$ ipython --no-banner

In [1]: import numpy as np

In [2]: import numpy.linalg as la

In [3]: np.set_printoptions(precision=1, suppress=True, linewidth=100, legacy="1.25")

In [4]: rd = lambda a: np.round(a, 1) + 0

In [5]: J = np.array([[1, -3, 9, -27],
   ...:     [1, -2, 4, -8],
   ...:     [1, -1, 1, -1],
   ...:     [1, 0, 0, 0],
   ...:     [1, 1, 1, 1],
   ...:     [1, 2, 4, 8],
   ...:     [1, 3, 9, 27],
   ...:     [1, 4, 16, 64],
   ...:     [1, 5, 25, 125],
   ...:     [1, 6, 36, 216],
   ...:     [1, 7, 49, 343]])

In [6]: A2 = J[0, 0] * J[1:] - np.outer(J[1:, 0], J[0])

In [7]: A2
Out[7]: 
array([[  0,   1,  -5,  19],
       [  0,   2,  -8,  26],
       [  0,   3,  -9,  27],
       [  0,   4,  -8,  28],
       [  0,   5,  -5,  35],
       [  0,   6,   0,  54],
       [  0,   7,   7,  91],
       [  0,   8,  16, 152],
       [  0,   9,  27, 243],
       [  0,  10,  40, 370]])

In [8]: np.flatnonzero(~A2.round(6).any(axis=1))
Out[8]: array([], dtype=int64)

In [9]: feats = np.load("dump.npy")

In [10]: feats
Out[10]: 
array([[ 16, -24,   8,  16,   8,  24,   8,   0, -16, -24,  -8, -24,  24],
       [  8, -12,   4,   8,   4,  12,   4,   0,  -8, -12,  -4, -12,  12],
       [  8, -12,   4,   8,   4,  12,   4,   0,  -8, -12,  -4, -12,  12],
       [ 16, -24,   8,  16,   8,  24,   8,   0, -16, -24,  -8, -24,  24],
       [  6,  -9,   3,   6,   3,   9,   3,   0,  -6,  -9,  -3,  -9,   9],
       [ 16, -24,   8,  16,   8,  24,   8,   0, -16, -24,  -8, -24,  24],
       [ 14, -21,   7,  14,   7,  21,   7,   0, -14, -21,  -7, -21,  21],
       [ 10, -15,   5,  10,   5,  15,   5,   0, -10, -15,  -5, -15,  15],
       [  6,  -9,   3,   6,   3,   9,   3,   0,  -6,  -9,  -3,  -9,   9],
       [  4,  -6,   2,   4,   2,   6,   2,   0,  -4,  -6,  -2,  -6,   6],
       [  2,  -3,   1,   2,   1,   3,   1,   0,  -2,  -3,  -1,  -3,   3],
       [  8, -12,   4,   8,   4,  12,   4,   0,  -8, -12,  -4, -12,  12]])

In [11]: u, r1 = feats[2], feats[3]

In [12]: u @ u
Out[12]: 976

In [13]: u @ r1
Out[13]: 1952

In [14]: p = (u @ r1) / (u @ u) * u

In [15]: la.matrix_rank(np.outer(u, r1))
Out[15]: 1

In [16]: rd(la.norm(u + r1) ** 2 + la.norm(u - r1) ** 2)
Out[16]: 9760.0

In [17]: p
Out[17]: array([ 16., -24.,   8.,  16.,   8.,  24.,   8.,   0., -16., -24.,  -8., -24.,  24.])

In [18]: (r1 - p) @ u
Out[18]: 0.0
